>>> import numpy as np
>>> np.set_printoptions(precision=2, suppress=True, linewidth=140, sign=" ")
>>> E = np.loadtxt("out4.csv", delimiter=",")
>>> print(E)
[[  0.2   1.3   0.    0.2  -0.7   0.9   0.4  -2.2  -0.4 -38.    0.2   0.2   0.5  -0.6]
 [ -0.9  -1.4   0.6   0.6   1.9  -1.8   1.5   1.7  -0.1   6.    0.3   0.1   0.4  -0.7]
 [ -0.3   3.4   1.8  -0.8  -0.3  -1.5   1.6  -0.8   0.2  36.   -0.6   1.    0.7  -0.6]
 [ -0.5  -0.6  -2.    0.3  -1.1  -0.6  -0.8   0.3   0.1   8.    1.6   0.4   0.8  -0.3]
 [ -1.2  -0.5  -0.9   2.5  -0.7   1.3   0.3  -1.2   0.8  10.    0.7   0.2   1.5   0.2]
 [  1.7   0.7   0.3   0.   -0.8  -0.7   0.1  -1.4  -0.2  10.   -1.7   0.9   1.9   1.1]
 [ -1.2  -1.6   0.   -0.3   1.    0.1   0.5  -1.4  -1.2 -22.    0.1  -1.    1.3   0.1]
 [ -1.   -0.9   1.2   0.    0.   -1.2  -1.4   1.4  -0.3  22.   -1.6  -0.9   1.   -0.1]
 [  0.7  -0.5   0.    0.8   0.9   0.7   0.7   0.1  -0.4 -34.   -1.7  -0.2   0.   -0.1]
 [  2.6   2.4  -0.1  -0.8  -1.6   0.    1.5   0.4  -0.3  12.    0.7  -1.7   0.5   0. ]
 [  1.1   1.6   1.1   0.9   0.1   0.4   1.1  -1.6  -0.3 -18.   -0.3   1.1  -1.5   1.7]
 [ -0.8   0.5   0.9  -2.1  -0.5  -0.9  -2.1   1.5  -2.5  10.   -1.2  -0.5   0.1  -0.4]
 [  0.3   0.4   0.4   0.8  -0.4   1.3   0.4   0.6   0.8  32.    1.6   0.5   1.2  -1.2]
 [  1.5   0.1  -0.2   0.4  -1.8   0.6  -1.5  -2.1  -0.8 -14.   -1.5   0.3  -0.4   1.4]
 [ -0.6   0.9  -0.2  -0.5   1.4   0.3   1.2   1.5  -0.9 -24.   -0.6   0.5   1.4   0.9]
 [ -1.7  -1.2  -0.4   0.   -0.4  -0.6   0.2  -0.5   0.2 -20.    0.   -0.7   0.7  -0.3]]
>>> # column 9 is much longer than the rest
>>> proj = E @ np.linalg.solve(E.T @ E, E.T)
>>> np.allclose(proj @ proj, proj)
True
>>> np.diag(proj)
array([ 0.94,  0.84,  0.92,  0.78,  0.89,  0.83,  0.92,  0.92,  0.82,  1.  ,  0.84,  0.89,  0.94,  0.56,  0.93,  0.98])
>>> np.round(proj @ E[:, 2], 2) + 0
array([ 0. ,  0.6,  1.8, -2. , -0.9,  0.3,  0. ,  1.2,  0. , -0.1,  1.1,  0.9,  0.4, -0.2, -0.2, -0.4])
>>> feats = np.load("block6.npy")
>>> feats
array([[-2, -1,  0,  1,  2,  3],
       [ 4,  5,  6,  7,  8,  9],
       [10, 11, 12, 13, 14, 15],
       [16, 17, 18, 19, 20, 21],
       [22, 23, 24, 25, 26, 27],
       [28, 29, 30, 31, 32, 33],
       [34, 35, 36, 37, 38, 39],
       [40, 41, 42, 43, 44, 45],
       [46, 47, 48, 49, 50, 51],
       [52, 53, 54, 55, 56, 57],
       [58, 59, 60, 61, 62, 63],
       [64, 65, 66, 67, 68, 69]])
>>> cen = feats - feats.mean(axis=0)
>>> V = np.linalg.svd(cen)[2][:2]
>>> other = cen - cen @ V.T @ V
>>> round(float(np.linalg.norm(other) / np.linalg.norm(cen)), 2)
0.0
>>> print(np.linalg.norm(other, axis=1).round(6).argmax())
0
>>> W2 = feats[[5, 1]].astype(float)
>>> for _ in range(7):
...     z = np.linalg.norm(feats[:, None] - W2, axis=-1).argmin(axis=1)
...     W2 = np.array([feats[z == j].mean(axis=0) for j in range(2)])
... 
>>> z
array([ 1,  1,  1,  1,  1,  0,  0,  0,  0,  0,  0,  0])
>>> np.abs(W2[1] - W2[0]).argmax()
np.int64(0)
>>> W2
array([[ 46.,  47.,  48.,  49.,  50.,  51.],
       [ 10.,  11.,  12.,  13.,  14.,  15.]])
